In [1]: import numpy as np

In [2]: np.set_printoptions(precision=2, suppress=True, linewidth=160, sign=" ")

In [3]: rnd = lambda a: np.round(a, 2) + 0

In [4]: A = np.loadtxt("w.csv", delimiter=",")

In [5]: A
Out[5]: 
array([[-2.54,  0.98, -1.47, -1.48,  0.09, -2.58,  1.78,  1.29,  0.24, -1.72, -0.53, -2.81, -0.62,  2.11,  0.06, -0.03],
       [-0.1 ,  0.43, -1.06, -0.97, -1.27, -2.66, -1.57, -0.6 , -0.17, -0.69, -1.13,  1.37, -0.28, -0.51,  1.53,  0.25],
       [-0.96, -1.66, -0.53, -0.62, -1.97, -2.73, -0.73,  1.67,  0.45, -0.51,  0.68,  1.41, -0.05,  1.42,  0.39,  2.05],
       [-0.29,  2.97, -0.41,  0.79,  2.66,  2.49, -0.04,  1.81,  0.46,  0.27,  0.07, -2.23,  1.81, -0.49, -3.51, -0.89],
       [ 1.21,  0.5 , -0.73,  0.72,  0.16, -0.79, -1.86, -1.25,  0.08,  0.82, -1.6 ,  0.67, -1.22, -0.46,  1.  , -0.29],
       [ 0.91, -3.29,  1.34, -0.77, -2.56, -2.06,  0.18,  0.49, -0.03,  0.67,  0.68,  1.74, -1.36,  1.07,  1.33,  0.92],
       [ 0.01, -0.5 ,  0.62, -0.41,  0.12, -1.07,  1.23,  0.08,  0.16, -0.7 , -1.33, -0.25, -0.1 ,  1.74, -0.33,  0.54]])

In [6]: x = np.array([-1, 1, 2, 1, 0, 0, -2, 2, 0, -1, 0, 2, 1, -1, 0, -1])

In [7]: h1 = np.maximum(A @ x, 0)

In [8]: rnd(np.tanh(A @ x))
Out[8]: array([-1.  ,  0.99,  0.98,  1.  , -0.18, -0.98, -1.  ])

In [9]: A * (h1 > 1e-9)[:, None]
Out[9]: 
array([[-0.  ,  0.  , -0.  , -0.  ,  0.  , -0.  ,  0.  ,  0.  ,  0.  , -0.  , -0.  , -0.  , -0.  ,  0.  ,  0.  , -0.  ],
       [-0.1 ,  0.43, -1.06, -0.97, -1.27, -2.66, -1.57, -0.6 , -0.17, -0.69, -1.13,  1.37, -0.28, -0.51,  1.53,  0.25],
       [-0.96, -1.66, -0.53, -0.62, -1.97, -2.73, -0.73,  1.67,  0.45, -0.51,  0.68,  1.41, -0.05,  1.42,  0.39,  2.05],
       [-0.29,  2.97, -0.41,  0.79,  2.66,  2.49, -0.04,  1.81,  0.46,  0.27,  0.07, -2.23,  1.81, -0.49, -3.51, -0.89],
       [ 0.  ,  0.  , -0.  ,  0.  ,  0.  , -0.  , -0.  , -0.  ,  0.  ,  0.  , -0.  ,  0.  , -0.  , -0.  ,  0.  , -0.  ],
       [ 0.  , -0.  ,  0.  , -0.  , -0.  , -0.  ,  0.  ,  0.  , -0.  ,  0.  ,  0.  ,  0.  , -0.  ,  0.  ,  0.  ,  0.  ],
       [ 0.  , -0.  ,  0.  , -0.  ,  0.  , -0.  ,  0.  ,  0.  ,  0.  , -0.  , -0.  , -0.  , -0.  ,  0.  , -0.  ,  0.  ]])

In [10]: rnd(np.maximum(A @ (3 * x), 0))
Out[10]: array([  0.  ,   8.37,   6.69,  16.17,   0.  ,   0.  ,   0.  ])

In [11]: np.flatnonzero(h1 > 1e-9)
Out[11]: array([ 1,  2,  3])

In [12]: th = np.radians(100)

In [13]: r_ = np.eye(16)

In [14]: r_[10, 10] = r_[6, 6] = np.cos(th)

In [15]: r_[10, 6], r_[6, 10] = -np.sin(th), np.sin(th)

In [16]: A2 = A @ r_.T

In [17]: np.allclose(np.linalg.norm(A, axis=1), np.linalg.norm(A2, axis=1))
Out[17]: True

In [18]: rnd(np.abs(A2 - A).max(axis=0))
Out[18]: array([ 0.  ,  0.  ,  0.  ,  0.  ,  0.  ,  0.  ,  2.75,  0.  ,  0.  ,  0.  ,  3.71,  0.  ,  0.  ,  0.  ,  0.  ,  0.  ])

In [19]: np.allclose(A @ A.T, A2 @ A2.T)
Out[19]: True

In [20]: rng = np.random.default_rng(841)

In [21]: A2 = A + rng.integers(-2, 3, (7, 6)) @ rng.integers(-2, 3, (6, 16))

In [22]: rnd(A2)
Out[22]: 
array([[ 0.46,  2.98,  4.53,  0.52, -1.91,  3.42,  2.78,  1.29,  4.24, -0.72,  0.47, -6.81, -6.62,  2.11,  6.06,  4.97],
       [ 2.9 , -4.57,  3.94,  2.03, -2.27, -6.66, -4.57,  1.4 ,  3.83, -0.69, -5.13,  0.37, -0.28, -1.51,  4.53,  3.25],
       [-2.96,  5.34, -4.53, -9.62,  4.03,  0.27,  4.27, -5.33, -4.55, -1.51,  4.68, -1.59,  0.95,  4.42,  1.39,  0.05],
       [ 1.71,  8.97,  0.59, -1.21, -2.34, 14.49,  5.96,  4.81, -4.54,  0.27, -0.93, -0.23, -7.19,  1.51, -6.51, -5.89],
       [ 7.21,  7.5 , -4.73,  3.72, -7.84,  1.21, -2.86, -3.25, -8.92,  3.82,  4.4 , -1.33, -4.22,  3.54, -1.  , -4.29],
       [ 7.91, -3.29, 12.34, -4.77, -1.56,  1.94,  3.18, -0.51,  2.97, -0.33, -5.32, -4.26, -8.36,  3.07, 10.33,  4.92],
       [11.01,  4.5 ,  9.62,  1.59,  5.12, -6.07,  0.23, -3.92,  0.16, -3.7 , -5.33, -5.25, -4.1 ,  6.74,  9.67,  1.54]])

In [23]: np.abs(A2 - A).sum(axis=1)
Out[23]: array([ 49.,  42.,  63.,  64.,  66.,  69.,  74.])
